$ ipython --no-banner

In [1]: import numpy as np

In [2]: import numpy.linalg as la

In [3]: np.set_printoptions(precision=2, suppress=True, linewidth=200)

In [4]: K = np.loadtxt("arr.csv", delimiter=",")

In [5]: K
Out[5]: 
array([[-5., -3., -3., -5.],
       [ 5.,  7.,  7.,  5.],
       [ 1.,  3.,  3.,  1.]])

In [6]: U, s, Vt = la.svd(K)

In [7]: np.argmax(s[:-1] / (s[1:] + 1e-6)) + 1
Out[7]: np.int64(2)

In [8]: M2 = U[:, :2] @ np.diag(s[:2]) @ Vt[:2]

In [9]: print(M2)
[[-5. -3. -3. -5.]
 [ 5.  7.  7.  5.]
 [ 1.  3.  3.  1.]]

In [10]: la.matrix_rank(M2)
Out[10]: np.int64(2)

In [11]: round(float(la.norm(K - M2, 2)), 2), np.round(s[2], 2)
Out[11]: (0.0, np.float64(0.0))

In [12]: la.matrix_rank(K, rtol=0.05)
Out[12]: np.int64(2)

In [13]: C2 = K.T @ K

In [14]: np.round(la.svd(K, compute_uv=False) ** 2, 2) + 0
Out[14]: array([225.2,  10.8,   0. ])

In [15]: np.diag(C2)
Out[15]: array([51., 67., 67., 51.])

In [16]: print((K @ K.T).shape)
(3, 3)

In [17]: np.allclose(C2, C2.T)
Out[17]: True

In [18]: U, s, Vt = la.svd(K)

In [19]: V = Vt[:(s > 1e-8).sum()]

In [20]: rng = np.random.default_rng(415)

In [21]: x0 = K[2] + -1 * K[1] + rng.integers(2) * np.eye(4)[2]

In [22]: print(x0)
[-4. -4. -4. -4.]

In [23]: round(la.norm(x0 - V.T @ V @ x0), 2)
Out[23]: np.float64(0.0)

In [24]: np.allclose(V.T @ V @ x0, x0)
Out[24]: True

In [25]: rank = la.matrix_rank(K)

In [26]: rank
Out[26]: np.int64(2)

In [27]: N = la.svd(K)[2][rank:].T

In [28]: np.round(N @ N.T, 2) + 0
Out[28]: 
array([[ 0.5,  0. ,  0. , -0.5],
       [ 0. ,  0.5, -0.5,  0. ],
       [ 0. , -0.5,  0.5,  0. ],
       [-0.5,  0. ,  0. ,  0.5]])

In [29]: np.allclose(K @ N, 0)
Out[29]: True

In [30]: [int(la.matrix_rank(np.delete(K, i, axis=0))) for i in range(3)]
Out[30]: [2, 2, 2]

In [31]: print([int(la.matrix_rank(K[:, :j + 1])) for j in range(4)])
[1, 2, 2, 2]

In [32]: M2 = K[0, 0] * K[1:] - np.outer(K[1:, 0], K[0])

In [33]: M2
Out[33]: 
array([[  0., -20., -20.,   0.],
       [  0., -12., -12.,   0.]])

In [34]: K[:, 0] / K[0, 0]
Out[34]: array([ 1. , -1. , -0.2])

In [35]: s = 3 * 0.7 ** np.arange(3)

In [36]: Q, _ = la.qr(np.array([[0.9, 0.3, 0.6], [0.8, 0.0, -1.8], [-0.9, 2.7, 0.5]]))

In [37]: A = rng.normal(size=(22, 3)) * s @ Q

In [38]: A
Out[38]: 
array([[-0.45, -2.33,  4.51],
       [ 1.55,  3.8 ,  1.29],
       [-0.27,  1.85,  1.92],
       [-1.38, -1.71,  1.57],
       [ 0.59,  1.  , -1.34],
       [ 1.11, -3.4 , -0.16],
       [ 2.11,  1.86,  0.83],
       [-3.89, -1.53, -3.43],
       [ 0.32, -1.4 ,  2.33],
       [ 1.06, -0.63,  1.  ],
       [-0.96, -0.12, -0.4 ],
       [ 0.81, -2.8 , -1.72],
       [-2.79,  0.77, -0.39],
       [ 1.71, -2.77,  1.02],
       [-0.11,  0.01,  2.75],
       [-0.11, -2.11, -0.38],
       [ 1.34, -1.77,  2.03],
       [-1.48, -0.59, -0.48],
       [ 2.5 , -0.44, -0.33],
       [-3.94, -3.64,  0.57],
       [ 2.42,  0.69, -4.3 ],
       [-1.04,  1.64, -0.38]])

In [39]: M2 = A / la.norm(A, axis=1, keepdims=True)

In [40]: C2 = M2 @ M2.T

In [41]: C2[6].round(2) + 0
Out[41]: array([-0.1 ,  0.9 ,  0.57, -0.6 ,  0.38, -0.39,  1.  , -0.88,  0.  ,  0.41, -0.84, -0.5 , -0.56, -0.07,  0.26, -0.71,  0.14, -0.94,  0.56, -0.92,  0.19,  0.1 ])

In [42]: round(np.degrees(np.arccos(np.clip(C2[6, 2], -1, 1))), 2)
Out[42]: np.float64(55.3)

In [43]: t3 = np.stack([A, 4 * A, A[::-1]])

In [44]: la.norm(t3, axis=(1, 2))
Out[44]: array([15.62, 62.47, 15.62])

In [45]: (t3 @ A.T).shape
Out[45]: (3, 22, 22)

In [46]: la.matrix_rank(t3.reshape(3, -1))
Out[46]: np.int64(2)

In [47]: x0 = np.array([3, 0, 0, 2])

In [48]: np.sign((K @ x0).round(6))
Out[48]: array([-1.,  1.,  1.])

In [49]: print(np.einsum("ij,j->i", K, x0))
[-25.  25.   5.]

In [50]: K * x0
Out[50]: 
array([[-15.,  -0.,  -0., -10.],
       [ 15.,   0.,   0.,  10.],
       [  3.,   0.,   0.,   2.]])

In [51]: la.norm(K @ x0) <= la.norm(K, 2) * la.norm(x0) + 1e-9
Out[51]: np.True_

In [52]: K @ (2 * x0)
Out[52]: array([-50.,  50.,  10.])

In [53]: W0 = np.loadtxt("block4.csv", delimiter=",")

In [54]: W0
Out[54]: 
array([[-2.,  6.,  0.],
       [ 6., -8.,  3.],
       [ 0.,  3., -2.]])

In [55]: # symmetric

In [56]: t3 = np.stack([W0, -2 * W0, W0[::-1]])

In [57]: print(np.einsum("bij,cij->bc", t3, t3))
[[ 162. -324.  145.]
 [-324.  648. -290.]
 [ 145. -290.  162.]]

In [58]: (t3 @ W0.T).shape
Out[58]: (3, 3, 3)

In [59]: print(la.norm(t3, axis=(1, 2)))
[12.73 25.46 12.73]

In [60]: idx = rng.permutation(3)

In [61]: M2 = W0[:, idx] * rng.choice([-1, 1], 3)

In [62]: M2
Out[62]: 
array([[-0., -6., -2.],
       [-3.,  8.,  6.],
       [ 2., -3.,  0.]])

In [63]: U, _, Vt = la.svd(W0.T @ M2)

In [64]: np.round(U @ Vt, 2) + 0
Out[64]: 
array([[ 0.,  0.,  1.],
       [ 0., -1.,  0.],
       [-1.,  0.,  0.]])

In [65]: Q, V = la.qr(W0[:, :1])[0], la.qr(W0[:, 1:])[0]

In [66]: s = la.svd(Q.T @ V, compute_uv=False)

In [67]: (s > 0.9).sum()
Out[67]: np.int64(1)

In [68]: feats = np.array([[-3, 0, 2], [0, 1, 0], [-2, 0, -3]])

In [69]: feats @ feats
Out[69]: 
array([[  5,   0, -12],
       [  0,   1,   0],
       [ 12,   0,   5]])

In [70]: round(float(la.det(feats)), 2)
Out[70]: 13.0

In [71]: np.flatnonzero(la.matrix_power((feats != 0) + (feats.T != 0) + np.eye(3), 3)[2])
Out[71]: array([0, 2])

In [72]: np.sort(la.eigvals(feats).real)
Out[72]: array([-3., -3.,  1.])

In [73]: def softmax(z):
    ...:     e = np.exp(z - z.max(axis=-1, keepdims=True))
    ...:     return e / e.sum(axis=-1, keepdims=True)
    ...: 

In [74]: np.round(softmax(10 * feats[1]), 2) + 0
Out[74]: array([0., 1., 0.])

In [75]: S = feats @ feats.T / np.sqrt(3)

In [76]: np.round(softmax(S), 2) + 0
Out[76]: 
array([[1.  , 0.  , 0.  ],
       [0.26, 0.47, 0.26],
       [0.  , 0.  , 1.  ]])

In [77]: np.round(softmax(S + np.triu(np.full(S.shape, -np.inf), 1)), 2) + 0
Out[77]: 
array([[1.  , 0.  , 0.  ],
       [0.36, 0.64, 0.  ],
       [0.  , 0.  , 1.  ]])

In [78]: M2 = np.array([[2, -2, 2, 2], [1, -1, 2, 1], [2, 1, 2, 0], [0, -2, 2, 2]])

In [79]: M = np.tril(M2)

In [80]: M
Out[80]: 
array([[ 2,  0,  0,  0],
       [ 1, -1,  0,  0],
       [ 2,  1,  2,  0],
       [ 0, -2,  2,  2]])

In [81]: # triangular, det is the product of the diagonal

In [82]: Q = M.astype(float).copy()

In [83]: for j in range(4):
    ...:     Q[:, j] -= Q[:, :j] @ (Q[:, :j].T @ Q[:, j])
    ...:     Q[:, j] /= la.norm(Q[:, j])
    ...: 

In [84]: Q
Out[84]: 
array([[ 0.67, -0.09, -0.43,  0.6 ],
       [ 0.33, -0.46, -0.4 , -0.72],
       [ 0.67,  0.32,  0.63, -0.24],
       [ 0.  , -0.82,  0.51,  0.24]])

In [85]: np.round(Q.T @ M, 2) + 0
Out[85]: 
array([[ 3.  ,  0.33,  1.33,  0.  ],
       [ 0.  ,  2.43, -1.01, -1.65],
       [ 0.  ,  0.  ,  2.28,  1.03],
       [ 0.  ,  0.  ,  0.  ,  0.48]])

In [86]: la.determinant(M)
Traceback (most recent call last):
  Cell In[86], line 1
    la.determinant(M)
AttributeError: module 'numpy.linalg' has no attribute 'determinant'


In [87]: M @ M
Out[87]: 
array([[4, 0, 0, 0],
       [1, 1, 0, 0],
       [9, 1, 4, 0],
       [2, 0, 8, 4]])

In [88]: np.allclose(M, M.T)
Out[88]: False

In [89]: (M + M.T) / 2
Out[89]: 
array([[ 2. ,  0.5,  1. ,  0. ],
       [ 0.5, -1. ,  0.5, -1. ],
       [ 1. ,  0.5,  2. ,  1. ],
       [ 0. , -1. ,  1. ,  2. ]])

In [90]: np.allclose(M @ M.T, M.T @ M)
Out[90]: False

In [91]: round(la.det(M), 2)
Out[91]: np.float64(-8.0)

In [92]: M.inv()
Traceback (most recent call last):
  Cell In[92], line 1
    M.inv()
AttributeError: 'numpy.ndarray' object has no attribute 'inv'


In [93]: np.sort(np.abs(la.eigvals(M)))
Out[93]: array([1., 2., 2., 2.])

In [94]: w, V = la.eig(M)

In [95]: print(M @ V[:, 0] - w[0] * V[:, 0])
[0. 0. 0. 0.]

In [96]: w
Out[96]: array([ 2.,  2., -1.,  2.])

In [97]: np.prod(w)
Out[97]: np.float64(-8.0)

In [98]: np.sort(la.eigvals(la.inv(M)))
Out[98]: array([-1. ,  0.5,  0.5,  0.5])

In [99]: np.sort(la.eigvals(M))
Out[99]: array([-1.,  2.,  2.,  2.])

In [100]: print([int(la.matrix_rank(la.matrix_power(M, p))) for p in range(1, 5)])
[4, 4, 4, 4]

In [101]: np.prod(np.diag(M)), round(float(la.det(M)), 2)
Out[101]: (np.int64(-8), -8.0)

In [102]: M @ M
Out[102]: 
array([[4, 0, 0, 0],
       [1, 1, 0, 0],
       [9, 1, 4, 0],
       [2, 0, 8, 4]])

In [103]: F = rng.normal(size=(13, 3))

In [104]: F = 3 * F / la.norm(F, axis=1, keepdims=True)

In [105]: F
Out[105]: 
array([[ 1.13, -0.45, -2.74],
       [-0.32, -2.56, -1.52],
       [ 1.03, -0.32, -2.8 ],
       [-2.04, -2.14, -0.52],
       [-0.27, -0.13, -2.98],
       [ 2.15,  1.44,  1.52],
       [-1.08, -0.03,  2.8 ],
       [ 2.98, -0.34,  0.12],
       [ 2.89, -0.23,  0.77],
       [ 0.95,  2.36, -1.59],
       [ 1.75,  2.31, -0.79],
       [ 2.77,  0.34,  1.1 ],
       [-0.81,  2.68, -1.07]])

In [106]: W2 = F[[10, 11]].astype(float)

In [107]: for _ in range(3):
     ...:     idx = la.norm(F[:, None] - W2, axis=-1).argmin(axis=1)
     ...:     W2 = np.array([F[idx == j].mean(axis=0) for j in range(2)])
     ...: 

In [108]: idx
Out[108]: array([0, 1, 0, 1, 0, 1, 1, 1, 1, 0, 0, 1, 0])

In [109]: W2
Out[109]: 
array([[ 0.63,  1.07, -1.99],
       [ 1.05, -0.5 ,  0.61]])

In [110]: print(np.bincount(idx))
[6 7]
